$ ipython --no-banner

In [1]: import numpy as np

In [2]: np.set_printoptions(suppress=True, linewidth=100)

In [3]: m1 = np.load("m.npy")

In [4]: m1
Out[4]: 
array([[0, 0, 0, 0, 0],
       [6, 6, 0, 2, 2],
       [3, 3, 0, 1, 1],
       [6, 6, 0, 2, 2],
       [0, 0, 0, 0, 0],
       [3, 3, 0, 1, 1],
       [3, 3, 0, 1, 1],
       [6, 6, 0, 2, 2],
       [6, 6, 0, 2, 2],
       [6, 6, 0, 2, 2]])

In [5]: rng = np.random.default_rng(573852)

In [6]: out = m1 + rng.integers(-2, 3, (10, 1)) @ rng.integers(-2, 3, (1, 5))

In [7]: out
Out[7]: 
array([[ 0, -4,  4,  0,  0],
       [ 6, 10, -4,  2,  2],
       [ 3,  7, -4,  1,  1],
       [ 6, 10, -4,  2,  2],
       [ 0,  0,  0,  0,  0],
       [ 3,  5, -2,  1,  1],
       [ 3,  7, -4,  1,  1],
       [ 6,  6,  0,  2,  2],
       [ 6,  4,  2,  2,  2],
       [ 6,  2,  4,  2,  2]])

In [8]: out - m1
Out[8]: 
array([[ 0, -4,  4,  0,  0],
       [ 0,  4, -4,  0,  0],
       [ 0,  4, -4,  0,  0],
       [ 0,  4, -4,  0,  0],
       [ 0,  0,  0,  0,  0],
       [ 0,  2, -2,  0,  0],
       [ 0,  4, -4,  0,  0],
       [ 0,  0,  0,  0,  0],
       [ 0, -2,  2,  0,  0],
       [ 0, -4,  4,  0,  0]])

In [9]: D = np.linalg.norm(out[:, None] - out[None], axis=-1)

In [10]: np.flatnonzero(D[3] < D.mean() / 2)
Out[10]: array([1, 3])

In [11]: np.round(np.linalg.norm(out, axis=1), 3)
Out[11]: array([ 5.657, 12.649,  8.718, 12.649,  0.   ,  6.325,  8.718,  8.944,  8.   ,  8.   ])

In [12]: D[3].round(6).argsort(kind="stable")[:4]
Out[12]: array([1, 3, 2, 6])

In [13]: np.linalg.matrix_rank(D ** 2)
Out[13]: np.int64(4)

In [14]: D.shape
Out[14]: (10, 10)

In [15]: D[3].round(3)
Out[15]: array([17.436,  0.   ,  4.472,  0.   , 12.649,  6.325,  4.472,  5.657,  8.485, 11.314])

In [16]: D.mean(axis=1).argmax()
Out[16]: np.int64(0)

In [17]: (D + 1e9 * np.eye(10)).round(6).argmin(axis=1)
Out[17]: array([4, 3, 6, 1, 0, 2, 2, 8, 7, 8])

In [18]: def softmax(z):
    ...:     e = np.exp(z - z.max(axis=-1, keepdims=True))
    ...:     return e / e.sum(axis=-1, keepdims=True)
    ...: 

In [19]: np.round(softmax(10 * m1[5]), 3) + 0
Out[19]: array([0.5, 0.5, 0. , 0. , 0. ])

In [20]: np.round(softmax(m1[5]), 3)
Out[20]: array([0.431, 0.431, 0.021, 0.058, 0.058])

In [21]: scores = m1 @ m1.T / np.sqrt(5)

In [22]: np.round(softmax(scores + np.triu(np.full(scores.shape, -np.inf), 1)), 3) + 0
Out[22]: 
array([[1.   , 0.   , 0.   , 0.   , 0.   , 0.   , 0.   , 0.   , 0.   , 0.   ],
       [0.   , 1.   , 0.   , 0.   , 0.   , 0.   , 0.   , 0.   , 0.   , 0.   ],
       [0.   , 1.   , 0.   , 0.   , 0.   , 0.   , 0.   , 0.   , 0.   , 0.   ],
       [0.   , 0.5  , 0.   , 0.5  , 0.   , 0.   , 0.   , 0.   , 0.   , 0.   ],
       [0.2  , 0.2  , 0.2  , 0.2  , 0.2  , 0.   , 0.   , 0.   , 0.   , 0.   ],
       [0.   , 0.5  , 0.   , 0.5  , 0.   , 0.   , 0.   , 0.   , 0.   , 0.   ],
       [0.   , 0.5  , 0.   , 0.5  , 0.   , 0.   , 0.   , 0.   , 0.   , 0.   ],
       [0.   , 0.333, 0.   , 0.333, 0.   , 0.   , 0.   , 0.333, 0.   , 0.   ],
       [0.   , 0.25 , 0.   , 0.25 , 0.   , 0.   , 0.   , 0.25 , 0.25 , 0.   ],
       [0.   , 0.2  , 0.   , 0.2  , 0.   , 0.   , 0.   , 0.2  , 0.2  , 0.2  ]])

In [23]: softmax(scores).round(6).argmax(axis=1)
Out[23]: array([0, 1, 1, 1, 0, 1, 1, 1, 1, 1])

In [24]: m1.sum(axis=0)
Out[24]: array([39, 39,  0, 13, 13])

In [25]: np.abs(m1).max()
Out[25]: np.int64(6)

In [26]: m1.mean(axis=0)
Out[26]: array([3.9, 3.9, 0. , 1.3, 1.3])

In [27]: np.unravel_index(np.abs(m1).argmax(), m1.shape)
Out[27]: (np.int64(1), np.int64(0))

In [28]: np.linalg.matrix_rank(m1)
Out[28]: np.int64(1)

In [29]: T = np.stack([m1, 2 * m1, m1[::-1]])

In [30]: np.linalg.matrix_rank(T.reshape(3, -1))
Out[30]: np.int64(2)

In [31]: np.round(np.linalg.norm(T, axis=(1, 2)), 3)
Out[31]: array([21.448, 42.895, 21.448])

In [32]: np.linalg.matrix_rank(T)
Out[32]: array([1, 1, 1])

In [33]: T.sum(axis=0)
Out[33]: 
array([[ 6,  6,  0,  2,  2],
       [24, 24,  0,  8,  8],
       [15, 15,  0,  5,  5],
       [21, 21,  0,  7,  7],
       [ 3,  3,  0,  1,  1],
       [ 9,  9,  0,  3,  3],
       [15, 15,  0,  5,  5],
       [21, 21,  0,  7,  7],
       [24, 24,  0,  8,  8],
       [18, 18,  0,  6,  6]])

In [34]: (T @ m1.T).shape
Out[34]: (3, 10, 10)

In [35]: E = np.loadtxt("w.csv", delimiter=",")

In [36]: E
Out[36]: 
array([[2., 1., 0., 0.],
       [0., 2., 1., 0.],
       [0., 0., 2., 1.],
       [0., 0., 0., 2.]])

In [37]: np.round(np.linalg.norm(E, axis=0), 3)
Out[37]: array([2.   , 2.236, 2.236, 2.236])

In [38]: np.round(np.linalg.norm(E, "nuc"), 3)
Out[38]: np.float64(8.377)

In [39]: round(np.linalg.norm(E) ** 2 / np.linalg.norm(E, 2) ** 2, 3)
Out[39]: np.float64(2.337)

In [40]: np.round(np.linalg.norm(E, axis=1), 3)
Out[40]: array([2.236, 2.236, 2.236, 2.   ])

In [41]: s = 20 * 0.2 ** np.arange(4)

In [42]: W0 = rng.normal(size=(27, 4)) * rng.permutation(s)

In [43]: W0.round(3)
Out[43]: 
array([[  4.116,  -0.045,  -7.275,  -0.679],
       [ -2.115,  -0.233,   1.742,  -0.213],
       [  2.923,  -0.281,  -2.673,   0.21 ],
       [  2.345,   0.179,   8.896,  -1.095],
       [  4.521,   0.376,  -5.605,   0.139],
       [  5.083,   0.162,   6.229,  -0.441],
       [ -3.225,  -0.067,  13.06 ,   0.076],
       [ -1.011,  -0.008,  16.39 ,  -0.409],
       [ -0.288,   0.171,  -7.361,   0.301],
       [  2.9  ,   0.022, -13.683,  -0.565],
       [ -0.666,   0.426,  20.507,   2.506],
       [ -0.707,  -0.048,  19.376,  -0.182],
       [ -4.237,   0.165, -17.049,  -0.163],
       [  4.737,  -0.203, -50.951,   1.073],
       [ -8.275,  -0.148, -28.915,   0.358],
       [  5.453,  -0.012,  -2.912,   0.606],
       [ -0.17 ,   0.128,  -5.63 ,   0.16 ],
       [ -2.193,   0.32 ,   1.084,  -0.743],
       [  7.19 ,  -0.099,  19.755,   0.204],
       [  1.749,   0.175, -55.45 ,  -1.078],
       [  0.15 ,  -0.142,  -4.48 ,   0.351],
       [ -3.907,   0.011,  14.506,  -0.775],
       [  1.194,   0.37 ,  13.946,  -0.095],
       [ -1.016,  -0.21 ,  11.999,  -1.762],
       [  5.876,   0.002,  -7.319,   0.166],
       [ -4.703,  -0.028,  -2.266,  -0.134],
       [ -1.363,   0.156,  11.97 ,   0.959]])

In [44]: vec = np.array([1, 2, 2, 3])

In [45]: y = W0 @ vec

In [46]: np.round(np.linalg.solve(W0.T @ W0, W0.T @ y), 3)
Out[46]: array([1., 2., 2., 3.])

In [47]: y = y + 0.1 * rng.normal(size=27)

In [48]: y.round(3)
Out[48]: 
array([ -12.434,    0.381,   -2.255,   17.239,   -5.534,   16.611,   22.878,   30.433,  -13.895,
        -26.117,   48.831,   37.351,  -38.51 ,  -94.2  ,  -65.394,    1.592,  -10.721,   -1.87 ,
         47.272, -112.141,   -7.979,   22.973,   29.528,   17.35 ,   -8.285,   -9.811,   25.883])

In [49]: b, *_ = np.linalg.lstsq(W0, y)

In [50]: np.round(np.linalg.norm(y - W0 @ b), 3)
Out[50]: np.float64(0.447)

In [51]: b.round()
Out[51]: array([1., 2., 2., 3.])

In [52]: np.round(W0.T @ (y - W0 @ b), 3) + 0
Out[52]: array([0., 0., 0., 0.])
